% ipython --no-banner

In [1]: import numpy as np

In [2]: np.set_printoptions(precision=2, suppress=True, linewidth=160, floatmode="fixed")

In [3]: def tidy(a):
   ...:     return np.round(a, 2) + 0
   ...: 

In [4]: data = np.loadtxt("w.csv", delimiter=",")

In [5]: print(data)
[[-4.00 -1.00  4.00  3.00  2.00  0.00  1.00  3.00  1.00 -3.00 -2.00]
 [ 5.00  1.00  8.00  5.00  5.00  2.00 -3.00  0.00  3.00  2.00  3.00]
 [ 2.00  7.00  2.00 -9.00  4.00 -3.00 -2.00  1.00 -1.00  0.00  1.00]
 [-7.00 -3.00  7.00 -7.00 -8.00  2.00  1.00  2.00 -1.00 -3.00  1.00]
 [ 0.00  4.00  0.00 -2.00  8.00  1.00 -2.00  2.00  2.00  0.00  2.00]
 [ 0.00  0.00  0.00  0.00  0.00 -3.00 -1.00  0.00 -3.00  1.00 -3.00]
 [ 0.00  0.00  0.00  0.00  0.00 -1.00 -2.00  3.00  0.00  0.00 -1.00]
 [ 0.00  0.00  0.00  0.00  0.00 -1.00  2.00  0.00 -2.00  3.00  1.00]
 [ 0.00  0.00  0.00  0.00  0.00 -1.00 -1.00 -2.00  1.00  0.00  3.00]
 [ 0.00  0.00  0.00  0.00  0.00  2.00 -1.00  3.00 -1.00 -2.00  2.00]
 [ 0.00  0.00  0.00  0.00  0.00  0.00 -1.00  2.00 -2.00 -3.00 -2.00]]

In [6]: A2 = np.array([[2, 3, 1],
   ...:     [2, 0, 0],
   ...:     [1, 0, 0],
   ...:     [0, 3, 2],
   ...:     [3, 3, 0],
   ...:     [3, 1, 0],
   ...:     [3, 3, 0],
   ...:     [0, 3, 0],
   ...:     [1, 2, 1],
   ...:     [3, 0, 2],
   ...:     [0, 1, 1]])

In [7]: print(data @ A2)
[[ -5.00  15.00  -5.00]
 [ 41.00  47.00  25.00]
 [ 16.00 -16.00 -16.00]
 [-38.00 -56.00 -27.00]
 [ 31.00  25.00   0.00]
 [-12.00 -15.00  -4.00]
 [ -9.00   1.00  -1.00]
 [ 10.00   2.00   5.00]
 [ -5.00  -5.00   4.00]
 [ -4.00   8.00  -3.00]
 [-14.00  -3.00 -10.00]]

In [8]: print(A2.T @ data.T)
[[ -5.00  41.00  16.00 -38.00  31.00 -12.00  -9.00  10.00  -5.00  -4.00 -14.00]
 [ 15.00  47.00 -16.00 -56.00  25.00 -15.00   1.00   2.00  -5.00   8.00  -3.00]
 [ -5.00  25.00 -16.00 -27.00   0.00  -4.00  -1.00   5.00   4.00  -3.00 -10.00]]

In [9]: A2 @ data
Traceback (most recent call last):
  Cell In[9], line 1
    A2 @ data
ValueError: matmul: Input operand 1 has a mismatch in its core dimension 0, with gufunc signature (n?,k),(k,m?)->(n?,m?) (size 11 is different from 3)


In [10]: print(np.einsum("ij->j", data))
[ -4.00   8.00  21.00 -10.00  11.00  -2.00  -9.00  14.00  -3.00  -5.00   5.00]

In [11]: print(np.linalg.matrix_rank(np.vstack([data, A2.T])))
11

In [12]: W0 = np.loadtxt("test3.csv", delimiter=",")

In [13]: print(tidy(W0))
[[  7.12 -13.44  -6.72 -10.49   3.35  -9.88   1.67 -10.09   5.23]
 [  6.64 -12.10  -6.05  -9.69   3.00  -8.78   1.50  -9.10   4.82]
 [  6.54 -11.83  -5.92  -9.53   2.93  -8.56   1.46  -8.91   4.73]
 [  4.58  -6.93  -3.46  -6.49   1.55  -4.64   0.78  -5.38   3.07]
 [  4.03  -5.72  -2.86  -5.70   1.19  -3.71   0.60  -4.53   2.61]
 [  1.90  -1.85  -0.92  -2.87  -0.05  -0.90  -0.03  -1.90   0.92]
 [  1.15  -0.87  -0.44  -1.95  -0.37  -0.30  -0.18  -1.24   0.39]
 [  0.84  -0.54  -0.27  -1.57  -0.46  -0.12  -0.23  -1.00   0.19]
 [  0.83  -0.53  -0.26  -1.55  -0.46  -0.12  -0.23  -0.99   0.18]
 [  0.45  -0.22  -0.11  -1.06  -0.50   0.01  -0.25  -0.71  -0.02]
 [  0.00   0.00   0.00   0.01   0.01   0.00   0.00   0.01   0.00]
 [  0.32   0.13   0.06   0.86   1.11   0.28   0.55   1.23   0.71]
 [  0.33   0.14   0.07   0.89   1.15   0.30   0.58   1.29   0.74]
 [  6.15  10.78   5.39   8.90   9.66  13.86   4.83  20.44   7.90]
 [  6.25  11.05   5.52   9.06   9.78  14.17   4.89  20.83   8.02]
 [  6.87  12.73   6.36  10.07  10.57  16.16   5.29  23.30   8.72]]

In [14]: vec = np.array([-1, 2, 3, -1, -1, 3, 2, -3, -2])

In [15]: print((W0 @ vec).argmax())
9

In [16]: vec @ W0
Traceback (most recent call last):
  Cell In[16], line 1
    vec @ W0
ValueError: matmul: Input operand 1 has a mismatch in its core dimension 0, with gufunc signature (n?,k),(k,m?)->(n?,m?) (size 16 is different from 9)


In [17]: rng = np.random.default_rng(81)

In [18]: A = np.eye(3, dtype=int)[rng.permutation(3)]

In [19]: print(A)
[[0 1 0]
 [1 0 0]
 [0 0 1]]

In [20]: vals, vecs = np.linalg.eigh(A)

In [21]: vec = np.array([-7, 4, 7])

In [22]: print(tidy(np.linalg.eigvalsh(A[1:, 1:])))
[0.00 1.00]

In [23]: print(np.abs(A).sum(axis=1).max(), np.abs(vals).max())
1 1.0

In [24]: print(vec @ A @ vec)
-7

In [25]: vals, vecs = np.linalg.eig(A)

In [26]: print(np.prod(vals))
-1.0

In [27]: print(A @ vecs[:, 0] - vals[0] * vecs[:, 0])
[0.00 0.00 0.00]

In [28]: m1 = np.loadtxt("a.csv", delimiter=",")

In [29]: print(m1)
[[0.00 0.00 0.00 1.00 1.00 1.00 0.00 0.00]
 [0.00 0.00 1.00 0.00 0.00 1.00 1.00 1.00]
 [0.00 1.00 0.00 0.00 0.00 0.00 0.00 0.00]
 [1.00 0.00 0.00 0.00 1.00 0.00 0.00 1.00]
 [1.00 0.00 0.00 1.00 0.00 0.00 0.00 1.00]
 [1.00 1.00 0.00 0.00 0.00 0.00 0.00 0.00]
 [0.00 1.00 0.00 0.00 0.00 0.00 0.00 1.00]
 [0.00 1.00 0.00 1.00 1.00 0.00 1.00 0.00]]

In [30]: # symmetric, so the eigenvalues are real

In [31]: vals, vecs = np.linalg.eigh(A)

In [32]: print(tidy(np.linalg.eigvalsh(A + -3 * np.eye(3))))
[-4.00 -2.00 -2.00]

In [33]: print(tidy(np.linalg.svd(A, compute_uv=False)))
[1.00 1.00 1.00]

In [34]: print(vals)
[-1.00  1.00  1.00]

In [35]: print(tidy(vecs.T @ vecs))
[[1.00 0.00 0.00]
 [0.00 1.00 0.00]
 [0.00 0.00 1.00]]

In [36]: print(tidy(vecs.T @ A @ vecs))
[[-1.00  0.00  0.00]
 [ 0.00  1.00  0.00]
 [ 0.00  0.00  1.00]]

In [37]: vec = np.array([1, -3, 1, 1, -2, 3, -2, -1])

In [38]: a = np.maximum(m1 @ vec, 0)

In [39]: print(m1 * (a > 1e-9)[:, None])
[[0.00 0.00 0.00 1.00 1.00 1.00 0.00 0.00]
 [0.00 0.00 1.00 0.00 0.00 1.00 1.00 1.00]
 [0.00 0.00 0.00 0.00 0.00 0.00 0.00 0.00]
 [0.00 0.00 0.00 0.00 0.00 0.00 0.00 0.00]
 [1.00 0.00 0.00 1.00 0.00 0.00 0.00 1.00]
 [0.00 0.00 0.00 0.00 0.00 0.00 0.00 0.00]
 [0.00 0.00 0.00 0.00 0.00 0.00 0.00 0.00]
 [0.00 0.00 0.00 0.00 0.00 0.00 0.00 0.00]]

In [40]: print(m1.T @ a)
[1.00 0.00 1.00 3.00 2.00 3.00 1.00 2.00]

In [41]: print(np.maximum(m1 @ vec, 0) - np.maximum(-m1 @ vec, 0))
[ 2.00  1.00 -3.00 -2.00  1.00 -2.00 -4.00 -6.00]

In [42]: print(np.flatnonzero(a > 1e-9))
[0 1 4]

In [43]: print(tidy(np.tanh(m1 @ vec)))
[ 0.96  0.76 -1.00 -0.96  0.76 -0.96 -1.00 -1.00]
